$ ipython --no-banner

In [1]: import numpy as np

In [2]: import numpy.linalg as la

In [3]: np.set_printoptions(precision=2, suppress=True, linewidth=140)

In [4]: feats = np.load("test13.npy")

In [5]: feats
Out[5]: 
array([[ 5.  , -0.99,  4.  , -3.04, -3.95, -1.99, -0.98],
       [ 5.06, -0.98,  3.97, -3.06, -4.03, -1.92, -1.  ],
       [ 4.99, -1.05,  3.94, -2.99, -4.04, -2.02, -1.08],
       [ 4.98, -1.02,  3.92, -3.04, -4.03, -2.04, -1.04],
       [ 5.03, -1.08,  3.93, -3.01, -3.98, -1.96, -1.01],
       [ 5.02, -0.92,  3.96, -3.05, -3.99, -2.02, -1.05],
       [ 5.1 , -1.01,  4.05, -3.  , -4.04, -1.95, -1.06],
       [ 5.01, -1.01,  4.  , -2.98, -3.88, -2.02, -0.98],
       [ 5.01, -1.01,  4.03, -3.08, -4.06, -2.02, -0.95],
       [ 5.01, -1.05,  3.98, -2.94, -3.89, -1.98, -1.05],
       [ 4.98, -1.06,  4.02, -2.99, -4.05, -1.96, -0.94],
       [ 4.94, -1.02,  4.02, -2.96, -3.93, -1.98, -0.93],
       [ 4.97, -1.03,  3.97, -2.98, -3.93, -2.02, -1.02],
       [ 4.93, -0.98,  4.03, -2.95, -3.95, -1.97, -1.05],
       [ 5.02, -1.05,  4.09, -3.  , -3.91, -2.07, -0.96],
       [ 4.95, -1.06,  4.01, -2.9 , -3.95, -2.01, -0.98],
       [ 1.94, -2.06,  0.08,  1.01,  1.01, -5.05, -0.05],
       [ 2.04, -1.96,  0.02,  1.03,  1.02, -4.99,  0.01],
       [ 1.98, -2.01,  0.02,  1.04,  1.05, -5.08, -0.01],
       [ 1.97, -2.03, -0.11,  1.09,  1.03, -5.04, -0.07],
       [ 2.04, -2.  ,  0.  ,  0.96,  1.02, -4.96, -0.07],
       [ 1.96, -1.91,  0.01,  0.95,  0.94, -5.08, -0.05],
       [ 1.95, -1.95,  0.08,  1.02,  0.99, -4.98,  0.05],
       [ 1.91, -1.99, -0.02,  0.99,  0.96, -4.9 ,  0.  ],
       [ 2.02, -1.97,  0.06,  1.1 ,  0.93, -5.09,  0.05],
       [ 2.06, -2.07,  0.01,  1.01,  1.02, -5.  ,  0.02],
       [ 2.1 , -1.94, -0.08,  1.05,  1.03, -4.95,  0.04],
       [ 1.98, -2.03, -0.02,  1.01,  1.03, -5.07,  0.09],
       [ 1.99, -1.97, -0.03,  1.07,  1.03, -4.95,  0.  ],
       [ 2.04, -1.96, -0.05,  1.12,  0.92, -4.96, -0.09],
       [ 1.97, -1.98, -0.03,  0.98,  0.98, -5.01, -0.04],
       [ 2.04, -2.04,  0.08,  1.01,  0.97, -4.97, -0.01],
       [-4.97, -3.94, -1.96,  1.06, -1.06,  3.  ,  4.94],
       [-5.01, -3.93, -1.97,  1.03, -1.02,  3.02,  4.99],
       [-5.01, -4.03, -2.04,  0.95, -0.97,  3.02,  5.  ],
       [-4.97, -3.93, -1.92,  1.02, -0.93,  2.97,  4.97],
       [-5.02, -4.02, -1.96,  1.02, -1.07,  3.02,  5.02],
       [-4.98, -3.97, -2.06,  1.01, -1.  ,  2.96,  4.98],
       [-5.  , -4.04, -1.98,  1.  , -1.09,  3.02,  4.92],
       [-4.98, -4.03, -1.93,  1.04, -1.05,  2.97,  5.  ],
       [-4.94, -3.98, -2.06,  1.04, -1.07,  2.99,  5.08],
       [-5.03, -3.92, -2.01,  1.06, -1.02,  3.05,  5.02],
       [-5.03, -4.  , -1.99,  1.  , -1.08,  3.05,  4.99],
       [-5.04, -4.07, -2.11,  1.04, -1.14,  3.04,  5.06],
       [-5.01, -4.01, -1.97,  1.01, -0.96,  2.97,  4.98],
       [-4.98, -3.94, -1.97,  1.03, -1.05,  3.05,  5.1 ],
       [-4.99, -3.97, -2.01,  0.95, -0.95,  2.92,  5.02],
       [-5.03, -4.02, -1.94,  0.96, -0.97,  3.  ,  5.04]])

In [6]: vec = np.array([0, 2, 0, 2, 2, 0, 2])

In [7]: feats @ np.eye(7)[5]
Out[7]: 
array([-1.99, -1.92, -2.02, -2.04, -1.96, -2.02, -1.95, -2.02, -2.02, -1.98, -1.96, -1.98, -2.02, -1.97, -2.07, -2.01, -5.05, -4.99, -5.08,
       -5.04, -4.96, -5.08, -4.98, -4.9 , -5.09, -5.  , -4.95, -5.07, -4.95, -4.96, -5.01, -4.97,  3.  ,  3.02,  3.02,  2.97,  3.02,  2.96,
        3.02,  2.97,  2.99,  3.05,  3.05,  3.04,  2.97,  3.05,  2.92,  3.  ])

In [8]: np.sign((feats @ vec).round(6))
Out[8]: 
array([-1., -1., -1., -1., -1., -1., -1., -1., -1., -1., -1., -1., -1., -1., -1., -1., -1.,  1.,  1.,  1., -1., -1.,  1., -1.,  1., -1.,
        1.,  1.,  1., -1., -1., -1.,  1.,  1.,  1.,  1.,  1.,  1.,  1.,  1.,  1.,  1.,  1.,  1.,  1.,  1.,  1.,  1.])

In [9]: F = np.loadtxt("a.csv", delimiter=",")

In [10]: F
Out[10]: 
array([[ 51.91,  16.21,   7.63,   8.74,  -0.87, -22.64, -23.99,  17.07,   7.13,  -2.99, -20.55,   0.59],
       [ -8.28, -26.6 , -17.52, -10.24,  -4.39, -13.5 , -40.15,  -7.81,  -3.21, -14.84,  20.33,  -2.24],
       [ 51.97,  14.88,   8.07,  10.11,   1.51, -20.93, -22.86,  17.42,   6.47,   0.21, -17.82,  -0.08],
       [ -9.11, -27.51, -15.83, -10.6 ,  -2.5 , -12.84, -42.53,  -5.01,  -4.34, -13.31,  18.28,  -2.87],
       [ -7.92, -28.01, -14.71,  -7.51,  -3.16, -14.44, -42.27,  -4.86,  -5.13, -15.17,  20.67,  -4.96],
       [ 53.27,  16.22,   8.11,  10.34,  -1.22, -21.62, -22.95,  19.66,   9.62,  -2.4 , -20.32,   0.88],
       [ 53.49,  16.02,   5.8 ,  11.78,   1.07, -20.09, -24.87,  18.81,   8.35,  -0.84, -20.76,   1.14],
       [-10.32, -28.64, -16.17, -10.24,  -6.3 , -13.33, -42.14,  -7.85,  -3.47, -14.63,  20.22,  -3.14],
       [ -8.65, -27.76, -15.6 ,  -8.75,  -4.41, -14.62, -43.51,  -7.47,  -3.81, -14.33,  21.04,  -2.06],
       [ 51.1 ,  15.83,   7.01,  10.14,  -0.62, -23.6 , -24.09,  18.86,   8.58,  -1.59, -19.58,   1.23],
       [ 51.95,  14.1 ,   7.07,  10.79,  -0.79, -21.56, -23.97,  19.66,   7.91,  -3.09, -20.75,   1.08],
       [ -7.86, -29.31, -16.33, -10.39,  -4.71, -14.49, -44.34,  -7.66,  -3.67, -14.72,  19.14,  -4.08],
       [ -7.58, -27.59, -17.03, -10.08,  -2.97, -13.95, -40.64,  -4.3 ,  -2.77, -14.39,  20.33,  -3.53]])

In [11]: other = np.array([[-2, 1],
    ...:     [-8, -3],
    ...:     [-4, 9],
    ...:     [-3, -6],
    ...:     [0, 6],
    ...:     [1, 5],
    ...:     [7, -8],
    ...:     [3, -2],
    ...:     [-3, 0],
    ...:     [-8, 5],
    ...:     [5, 8],
    ...:     [5, -4]])

In [12]: np.einsum("ij->j", F)
Out[12]: array([ 253.97, -102.16,  -69.5 ,   -5.91,  -29.36, -227.61, -438.31,   66.52,   21.66, -112.09,   20.23,  -18.04])

In [13]: la.matrix_rank(F @ other)
Out[13]: np.int64(2)

In [14]: m1 = np.load("block4.npy")

In [15]: m1
Out[15]: 
array([[ 0,  0, -3, -4,  0,  1],
       [ 0, -2,  1,  0, -3,  0],
       [-3,  1,  2, -2, -1,  3],
       [-4,  0, -2, -2, -2,  1],
       [ 0, -3, -1, -2,  0, -2],
       [ 1,  0,  3,  1, -2, -2]])

In [16]: ev, V = la.eigh(m1)

In [17]: vec = np.array([5, -4, 5, -3, 5, 2])

In [18]: la.eigvalsh(m1[1:, 1:])
Out[18]: array([-5.11, -4.79, -1.45,  2.32,  5.04])

In [19]: vec @ m1 @ vec
Out[19]: np.int64(140)

In [20]: [round(float(la.det(m1[:i, :i])), 2) + 0 for i in range(1, 7)]
Out[20]: [0.0, 0.0, 18.0, 140.0, 598.0, -2157.0]

In [21]: np.round(la.eigvalsh(m1).min(), 2)
Out[21]: np.float64(-7.76)

In [22]: rng = np.random.default_rng(854793)

In [23]: labels = rng.permutation(6)

In [24]: labels
Out[24]: array([2, 3, 0, 4, 1, 5])

In [25]: other = m1[labels][:, labels]

In [26]: np.diag(other)
Out[26]: array([ 2, -2,  0,  0, -2, -2])

In [27]: np.trace(other)
Out[27]: np.int64(-4)

In [28]: np.allclose(other, m1)
Out[28]: False

In [29]: other
Out[29]: 
array([[ 2, -2, -3, -1,  1,  3],
       [-2, -2, -4, -2,  0,  1],
       [-3, -4,  0,  0,  0,  1],
       [-1, -2,  0,  0, -3, -2],
       [ 1,  0,  0, -3, -2,  0],
       [ 3,  1,  1, -2,  0, -2]])

In [30]: round(float(la.det(other)), 2), round(la.det(m1[labels]), 2)
Out[30]: (-2157.0, np.float64(2157.0))

In [31]: np.sort(np.abs(la.eigvals(other)))
Out[31]: array([1.73, 2.04, 2.68, 5.06, 5.82, 7.76])

In [32]: labels = rng.permutation(6)

In [33]: other = m1[:, labels] * rng.choice([-1, 1], 6)

In [34]: other
Out[34]: 
array([[-3, -1,  0,  0,  0,  4],
       [ 1,  0,  2,  0, -3,  0],
       [ 2, -3, -1, -3, -1,  2],
       [-2, -1,  0, -4, -2,  2],
       [-1,  2,  3,  0,  0,  2],
       [ 3,  2,  0,  1, -2, -1]])

In [35]: left, _, VT = la.svd(m1.T @ other)

In [36]: np.round(la.lstsq(m1, other)[0], 2) + 0
Out[36]: 
array([[ 0.,  0.,  0.,  1.,  0.,  0.],
       [ 0.,  0., -1.,  0.,  0.,  0.],
       [ 1.,  0.,  0.,  0.,  0.,  0.],
       [ 0.,  0.,  0.,  0.,  0., -1.],
       [ 0.,  0.,  0.,  0.,  1.,  0.],
       [ 0., -1.,  0.,  0.,  0.,  0.]])

In [37]: labels
Out[37]: array([2, 5, 1, 0, 4, 3])

In [38]: blk = np.stack([other, -3 * other, other[::-1]])

In [39]: blk.shape
Out[39]: (3, 6, 6)

In [40]: blk.sum(axis=0)
Out[40]: 
array([[ 9,  4,  0,  1, -2, -9],
       [-3,  2, -1,  0,  6,  2],
       [-6,  5,  2,  2,  0, -2],
       [ 6, -1, -1,  5,  3, -2],
       [ 3, -4, -4,  0, -3, -4],
       [-9, -5,  0, -2,  4,  6]])

In [41]: la.matrix_rank(blk)
Out[41]: array([6, 6, 6])

In [42]: la.matrix_rank(blk.reshape(3, -1))
Out[42]: np.int64(2)

In [43]: M = np.load("x.npy")

In [44]: M
Out[44]: 
array([[4., 1., 1., 1., 1., 1., 1., 1., 1.],
       [1., 4., 1., 1., 1., 1., 1., 1., 1.],
       [1., 1., 4., 1., 1., 1., 1., 1., 1.],
       [1., 1., 1., 4., 1., 1., 1., 1., 1.],
       [1., 1., 1., 1., 4., 1., 1., 1., 1.],
       [1., 1., 1., 1., 1., 4., 1., 1., 1.],
       [1., 1., 1., 1., 1., 1., 4., 1., 1.],
       [1., 1., 1., 1., 1., 1., 1., 4., 1.],
       [1., 1., 1., 1., 1., 1., 1., 1., 4.]])

In [45]: low = la.cholesky(M)

In [46]: la.eigvalsh(M).min() > 0
Out[46]: np.True_

In [47]: low @ low.T
Out[47]: 
array([[4., 1., 1., 1., 1., 1., 1., 1., 1.],
       [1., 4., 1., 1., 1., 1., 1., 1., 1.],
       [1., 1., 4., 1., 1., 1., 1., 1., 1.],
       [1., 1., 1., 4., 1., 1., 1., 1., 1.],
       [1., 1., 1., 1., 4., 1., 1., 1., 1.],
       [1., 1., 1., 1., 1., 4., 1., 1., 1.],
       [1., 1., 1., 1., 1., 1., 4., 1., 1.],
       [1., 1., 1., 1., 1., 1., 1., 4., 1.],
       [1., 1., 1., 1., 1., 1., 1., 1., 4.]])
